$ python -q
>>> import numpy as np
>>> import numpy.linalg as la
>>> np.set_printoptions(precision=2, suppress=True, linewidth=140, legacy="1.25")
>>> mat = np.load("data.npy")
>>> mat
array([[ 1,  3,  1, -2],
       [ 1,  3,  1, -2],
       [-2, -2,  0,  3],
       [ 2,  2, -3, -3]])
>>> # rows 0 and 1 are equal
>>> rng = np.random.default_rng(3264)
>>> z = rng.permutation(4)
>>> z
array([1, 2, 0, 3])
>>> A2 = mat[z][:, z]
>>> np.round(np.sort(np.abs(la.eigvals(A2))), 2) + 0
array([0.  , 1.28, 3.06, 3.06])
>>> np.allclose(A2, mat)
False
>>> np.trace(A2)
1
>>> data = np.loadtxt("mat.csv", delimiter=",")
>>> data
array([[-8.69, -4.57,  1.91],
       [ 9.05,  2.42, -3.51],
       [ 9.04,  1.89, -3.84],
       [ 9.05,  2.43, -3.5 ],
       [ 2.32, -7.53, -6.16],
       [ 9.03,  2.88, -3.2 ],
       [ 0.97,  8.6 ,  5.01],
       [-5.68, -7.99, -1.99],
       [-4.74,  5.94,  6.5 ],
       [ 8.52,  5.01, -1.54],
       [-2.77, -8.7 , -4.07],
       [ 2.2 ,  8.71,  4.4 ]])
>>> A2 = data / la.norm(data, axis=1, keepdims=True)
>>> gram = A2 @ A2.T
>>> np.argwhere(np.triu(np.abs(gram) > 0.95, 1))
array([[ 0,  1],
       [ 0,  3],
       [ 0,  5],
       [ 0,  9],
       [ 1,  2],
       [ 1,  3],
       [ 1,  5],
       [ 2,  3],
       [ 2,  5],
       [ 3,  5],
       [ 4,  8],
       [ 5,  9],
       [ 6, 10],
       [ 6, 11],
       [10, 11]])
>>> z = data[:, 0] > np.median(data[:, 0])
>>> f = data[z].mean(axis=0) - data[~z].mean(axis=0)
>>> (((data - data.mean(axis=0)) @ f > 0) == z).mean()
1.0
>>> np.argsort(-np.abs(f).round(6), kind="stable")
array([0, 2, 1])
>>> z.astype(int)
array([0, 1, 1, 1, 1, 1, 0, 0, 0, 1, 0, 0])
>>> la.matrix_rank(data)
2
>>> np.count_nonzero(data)
36
>>> np.unravel_index(np.abs(data).argmax(), data.shape)
(1, 0)
>>> data.sum(axis=1)
array([-11.35,   7.96,   7.08,   7.98, -11.37,   8.7 ,  14.58, -15.65,   7.7 ,  11.99, -15.55,  15.31])
>>> np.round(la.svd(data, compute_uv=False), 2) + 0
array([26.96, 21.75,  0.  ])
>>> data[:, 3]
Traceback (most recent call last):
  File "<python-input-28>", line 1, in <module>
    data[:, 3]
    ~~~~^^^^^^
IndexError: index 3 is out of bounds for axis 1 with size 3
>>> data[12]
Traceback (most recent call last):
  File "<python-input-29>", line 1, in <module>
    data[12]
    ~~~~^^^^
IndexError: index 12 is out of bounds for axis 0 with size 12
>>> f = np.array([-5, 0, -3]) + 0.5
>>> m1 = np.eye(3) - 2 * np.outer(f, f) / (f @ f)
>>> m1
array([[-0.51,  0.17, -0.84],
       [ 0.17,  0.98,  0.09],
       [-0.84,  0.09,  0.53]])
>>> vec = np.array([0, 2, 1])
>>> y = m1 @ vec
>>> b, lr = np.zeros(3), 1 / la.norm(m1, 2) ** 2
>>> for i in range(15):
...     b -= lr * m1.T @ (m1 @ b - y)
...     if i % 5 == 0: print(i, round(la.norm(m1 @ b - y), 2))
... 
0 0.0
5 0.0
10 0.0
>>> b.round(2) + 0
array([0., 2., 1.])
>>> arr = np.array([[1, -2, -2, 1], [-2, 1, -1, 1], [1, 2, -2, -1]]) * (rng.random((3, 4)) < 0.3)
>>> arr
array([[ 0,  0,  0,  1],
       [-2,  0, -1,  0],
       [ 0,  0,  0,  0]])
>>> # null space of dimension 2
>>> np.allclose(arr[:-1].T @ la.lstsq(arr[:-1].T, arr[-1])[0], arr[-1])
True
>>> try:
...     la.inv(arr)
... except la.LinAlgError as e:
...     print(repr(e))
... 
LinAlgError('Last 2 dimensions of the array must be square')
>>> f = np.array([-1, -2])
>>> np.cross(arr[0, :3], arr[2, :3])
array([0, 0, 0])
>>> rank = la.matrix_rank(arr)
>>> rank
2
>>> null = la.svd(arr)[2][rank:].T
>>> [int(la.matrix_rank(arr[:i])) for i in range(1, len(arr) + 1)]
[1, 2, 2]
>>> np.allclose(arr @ null, 0)
True
>>> la.matrix_rank(arr.T @ arr), la.matrix_rank(arr @ arr.T)
(2, 2)
>>> null.shape
(4, 2)
>>> T = np.stack([arr, 4 * arr, arr[::-1]])
>>> la.matrix_rank(T.reshape(3, -1))
2
>>> (T @ arr.T).shape
(3, 3, 3)
>>> la.matrix_rank(T)
array([2, 2, 2])
>>> la.norm(T, axis=(1, 2))
array([2.45, 9.8 , 2.45])
>>> T.shape
(3, 3, 4)
>>> np.einsum("bij,cij->bc", T, T)
array([[ 6, 24,  5],
       [24, 96, 20],
       [ 5, 20,  6]])
